% python3 -q
>>> import numpy as np
>>> np.set_printoptions(precision=2, suppress=True, linewidth=160)
>>> rng = np.random.default_rng(909674)
>>> z = rng.integers(0, 3, 4)
>>> A = (z[:, None] == z) * 2 + np.eye(4)
>>> print(A)
[[3. 2. 0. 2.]
 [2. 3. 0. 2.]
 [0. 0. 3. 0.]
 [2. 2. 0. 3.]]
>>> # symmetric
>>> x0 = np.ones(4)
>>> for _ in range(4):
...     x0 = A @ x0
...     x0 /= np.linalg.norm(x0)
...     print(round(x0 @ A @ x0, 2))
... 
6.77
6.96
6.99
7.0
>>> x0
array([0.58, 0.58, 0.02, 0.58])
>>> round(np.linalg.eigvalsh(A)[-1], 2)
np.float64(7.0)
>>> (A + A.T) / 2
array([[3., 2., 0., 2.],
       [2., 3., 0., 2.],
       [0., 0., 3., 0.],
       [2., 2., 0., 3.]])
>>> A.inv()
Traceback (most recent call last):
  File "<python-input-12>", line 1, in <module>
    A.inv()
    ^^^^^
AttributeError: 'numpy.ndarray' object has no attribute 'inv'
>>> np.trace(A)
np.float64(12.0)
>>> print((A - A.T) / 2)
[[0. 0. 0. 0.]
 [0. 0. 0. 0.]
 [0. 0. 0. 0.]
 [0. 0. 0. 0.]]
>>> round(float(np.abs(np.linalg.eigvals(A)).max()), 2)
7.0
>>> print(np.allclose(A, A.T))
True
>>> np.allclose(A @ A.T, A.T @ A)
True
>>> np.sort(np.linalg.eigvals(A).real)
array([1., 1., 3., 7.])
>>> print((np.linalg.matrix_power((A != 0) + (A.T != 0) + np.eye(4), 4) > 0).astype(int))
[[1 1 0 1]
 [1 1 0 1]
 [0 0 1 0]
 [1 1 0 1]]
>>> np.flatnonzero(np.linalg.matrix_power((A != 0) + (A.T != 0) + np.eye(4), 4)[1])
array([0, 1, 3])
>>> (A != 0).astype(int)
array([[1, 1, 0, 1],
       [1, 1, 0, 1],
       [0, 0, 1, 0],
       [1, 1, 0, 1]])
>>> r0 = np.array([1, 2, -3, 2])
>>> A2 = A + np.outer(r0, np.eye(4)[3])
>>> print(np.linalg.matrix_rank(np.linalg.inv(A2) - np.linalg.inv(A), tol=1e-8))
1
>>> np.round(np.linalg.det(A2) / np.linalg.det(A), 2), round(1 + np.linalg.solve(A, r0)[3], 2)
(np.float64(1.57), np.float64(1.57))
>>> np.kron(np.eye(2, dtype=int), A)
array([[3., 2., 0., 2., 0., 0., 0., 0.],
       [2., 3., 0., 2., 0., 0., 0., 0.],
       [0., 0., 3., 0., 0., 0., 0., 0.],
       [2., 2., 0., 3., 0., 0., 0., 0.],
       [0., 0., 0., 0., 3., 2., 0., 2.],
       [0., 0., 0., 0., 2., 3., 0., 2.],
       [0., 0., 0., 0., 0., 0., 3., 0.],
       [0., 0., 0., 0., 2., 2., 0., 3.]])
>>> round(np.linalg.det(2 * A), 2), round(np.linalg.det(A), 2)
(np.float64(336.0), np.float64(21.0))
>>> np.round(np.linalg.det(A.T), 2)
np.float64(21.0)
>>> print(np.einsum("ii->", A))
12.0
>>> print(round(np.linalg.eigvals(A).sum().real, 2))
12.0
>>> print(round(np.linalg.det(A[::-1]), 2))
21.0
